$ ipython --no-banner

In [1]: import numpy as np

In [2]: import numpy.linalg as la

In [3]: np.set_printoptions(suppress=True, linewidth=160)

In [4]: tidy = lambda a: np.round(a, 1) + 0

In [5]: X = np.array([[3, 3, 6, 5, 0],
   ...:     [2, 1, 6, 0, 5],
   ...:     [7, 0, 5, 9, 1],
   ...:     [5, 3, 1, 8, 0],
   ...:     [1, 3, 6, 9, 7],
   ...:     [5, 2, 0, 6, 7],
   ...:     [3, 7, 7, 7, 8],
   ...:     [2, 6, 6, 6, 5],
   ...:     [9, 7, 8, 3, 6],
   ...:     [1, 9, 2, 4, 8],
   ...:     [6, 4, 8, 1, 2]])

In [6]: print(X)
[[3 3 6 5 0]
 [2 1 6 0 5]
 [7 0 5 9 1]
 [5 3 1 8 0]
 [1 3 6 9 7]
 [5 2 0 6 7]
 [3 7 7 7 8]
 [2 6 6 6 5]
 [9 7 8 3 6]
 [1 9 2 4 8]
 [6 4 8 1 2]]

In [7]: hat = X @ la.solve(X.T @ X, X.T)

In [8]: print(tidy(la.eigvalsh(hat)))
[0. 0. 0. 0. 0. 0. 1. 1. 1. 1. 1.]

In [9]: print(la.matrix_rank(np.eye(11) - hat))
6

In [10]: print(tidy(np.diag(hat)))
[0.3 0.4 0.5 0.5 0.5 0.7 0.3 0.2 0.6 0.6 0.4]

In [11]: print(tidy(hat))
[[ 0.3 -0.1  0.2  0.2  0.1 -0.3  0.1  0.2  0.  -0.1  0.2]
 [-0.1  0.4  0.  -0.3  0.2  0.1  0.1  0.   0.1 -0.1  0.2]
 [ 0.2  0.   0.5  0.3  0.2  0.2  0.   0.   0.1 -0.3  0.1]
 [ 0.2 -0.3  0.3  0.5 -0.1  0.1  0.   0.1  0.   0.1  0. ]
 [ 0.1  0.2  0.2 -0.1  0.5  0.1  0.3  0.2 -0.2  0.  -0.1]
 [-0.3  0.1  0.2  0.1  0.1  0.7  0.  -0.1  0.2  0.1 -0.1]
 [ 0.1  0.1  0.   0.   0.3  0.   0.3  0.2  0.1  0.2  0. ]
 [ 0.2  0.   0.   0.1  0.2 -0.1  0.2  0.2  0.   0.2  0.1]
 [ 0.   0.1  0.1  0.  -0.2  0.2  0.1  0.   0.6  0.1  0.4]
 [-0.1 -0.1 -0.3  0.1  0.   0.1  0.2  0.2  0.1  0.6 -0.1]
 [ 0.2  0.2  0.1  0.  -0.1 -0.1  0.   0.1  0.4 -0.1  0.4]]

In [12]: print(tidy(hat @ X[:, 4]))
[0. 5. 1. 0. 7. 7. 8. 5. 6. 8. 2.]

In [13]: def softmax(z):
    ...:     e = np.exp(z - z.max(axis=-1, keepdims=True))
    ...:     return e / e.sum(axis=-1, keepdims=True)
    ...: 

In [14]: print(tidy(softmax(X[8] + 3)))
[0.6 0.1 0.2 0.  0. ]

In [15]: print(tidy(softmax(10 * X[8])))
[1. 0. 0. 0. 0.]

In [16]: print(tidy(softmax(X[8])))
[0.6 0.1 0.2 0.  0. ]

In [17]: scores = X @ X.T / np.sqrt(5)

In [18]: print(softmax(scores).round(6).argmax(axis=1))
[8 8 2 2 6 6 6 6 8 6 8]

In [19]: print(tidy(softmax(scores)[8] @ X))
[9. 7. 8. 3. 6.]

In [20]: out = np.c_[X[:, :2] @ np.array([[1, 0], [2, 2]]), np.array([2, 1, 0, 2, -2, 1, 0, 0, -1, -1, 0])]

In [21]: print(out)
[[ 9  6  2]
 [ 4  2  1]
 [ 7  0  0]
 [11  6  2]
 [ 7  6 -2]
 [ 9  4  1]
 [17 14  0]
 [14 12  0]
 [23 14 -1]
 [19 18 -1]
 [14  8  0]]

In [22]: print(tidy(la.norm(la.qr(X)[0].T @ out, axis=0) ** 2 / ((out ** 2).sum(axis=0) + 1e-12)))
[1.  1.  0.2]

In [23]: print(tidy(la.lstsq(X, out[:, 0])[0]))
[1. 2. 0. 0. 0.]

In [24]: print(la.matrix_rank(out))
3

In [25]: f, g = X[2], X[10]

In [26]: print(f @ f)
156

In [27]: print(f @ g)
93

In [28]: p = (f @ g) / (f @ f) * f

In [29]: print(tidy(p))
[4.2 0.  3.  5.4 0.6]

In [30]: x0 = np.array([-1, -3, -1, -1, 2])

In [31]: target = X @ x0

In [32]: print(tidy(la.pinv(X) @ X))
[[1. 0. 0. 0. 0.]
 [0. 1. 0. 0. 0.]
 [0. 0. 1. 0. 0.]
 [0. 0. 0. 1. 0.]
 [0. 0. 0. 0. 1.]]

In [33]: rng = np.random.default_rng(864)

In [34]: target = target + 0.3 * rng.normal(size=11)

In [35]: print(tidy(target))
[-23.   -1.2 -19.  -22.8 -10.7  -2.5 -22.3 -22.1 -29.1 -17.9 -22.9]

In [36]: b, *_ = la.lstsq(X, target)

In [37]: print(tidy(la.norm(target - X @ b)))
0.6

In [38]: print(tidy(X.T @ (target - X @ b)))
[0. 0. 0. 0. 0.]

In [39]: print([round(float(la.norm(la.solve(X.T @ X + lam * np.eye(5), X.T @ target))), 2) for lam in (0, 1, 10, 100)])
[4.03, 3.95, 3.39, 1.96]

In [40]: M = np.loadtxt("case15.csv", delimiter=",")

In [41]: print(tidy(M))
[[ 0.1  0.1  0.   0.2  0.   0.1 -0.1 -0.1 -0.1  0.1 -0.1]
 [ 0.1  0.1  0.   0.2  0.   0.1 -0.1 -0.1 -0.1  0.1 -0.1]
 [ 0.   0.   0.   0.   0.   0.   0.   0.   0.   0.   0. ]
 [ 0.2  0.2  0.   0.2  0.   0.2 -0.1 -0.1 -0.1  0.2 -0.2]
 [ 0.   0.   0.   0.   0.   0.   0.   0.   0.   0.   0. ]
 [ 0.1  0.1  0.   0.2  0.   0.1 -0.1 -0.1 -0.1  0.1 -0.1]
 [-0.1 -0.1  0.  -0.1  0.  -0.1  0.   0.   0.  -0.1  0.1]
 [-0.1 -0.1  0.  -0.1  0.  -0.1  0.   0.   0.  -0.1  0.1]
 [-0.1 -0.1  0.  -0.1  0.  -0.1  0.   0.   0.  -0.1  0.1]
 [ 0.1  0.1  0.   0.2  0.   0.1 -0.1 -0.1 -0.1  0.1 -0.1]
 [-0.1 -0.1  0.  -0.2  0.  -0.1  0.1  0.1  0.1 -0.1  0.1]]

In [42]: print(tidy(softmax(M[8])))
[0.1 0.1 0.1 0.1 0.1 0.1 0.1 0.1 0.1 0.1 0.1]

In [43]: print(tidy(softmax(M).sum(axis=1)))
[1. 1. 1. 1. 1. 1. 1. 1. 1. 1. 1.]

In [44]: print(tidy(softmax(10 * M[8])))
[0.  0.  0.1 0.  0.1 0.  0.1 0.1 0.1 0.  0.2]

In [45]: scores = M @ M.T / np.sqrt(11)

In [46]: print(tidy(softmax(scores)))
[[0.1 0.1 0.1 0.1 0.1 0.1 0.1 0.1 0.1 0.1 0.1]
 [0.1 0.1 0.1 0.1 0.1 0.1 0.1 0.1 0.1 0.1 0.1]
 [0.1 0.1 0.1 0.1 0.1 0.1 0.1 0.1 0.1 0.1 0.1]
 [0.1 0.1 0.1 0.1 0.1 0.1 0.1 0.1 0.1 0.1 0.1]
 [0.1 0.1 0.1 0.1 0.1 0.1 0.1 0.1 0.1 0.1 0.1]
 [0.1 0.1 0.1 0.1 0.1 0.1 0.1 0.1 0.1 0.1 0.1]
 [0.1 0.1 0.1 0.1 0.1 0.1 0.1 0.1 0.1 0.1 0.1]
 [0.1 0.1 0.1 0.1 0.1 0.1 0.1 0.1 0.1 0.1 0.1]
 [0.1 0.1 0.1 0.1 0.1 0.1 0.1 0.1 0.1 0.1 0.1]
 [0.1 0.1 0.1 0.1 0.1 0.1 0.1 0.1 0.1 0.1 0.1]
 [0.1 0.1 0.1 0.1 0.1 0.1 0.1 0.1 0.1 0.1 0.1]]

In [47]: print(softmax(scores).round(6).argmax(axis=1))
[ 3  3  3  3 10  3 10 10 10  3 10]
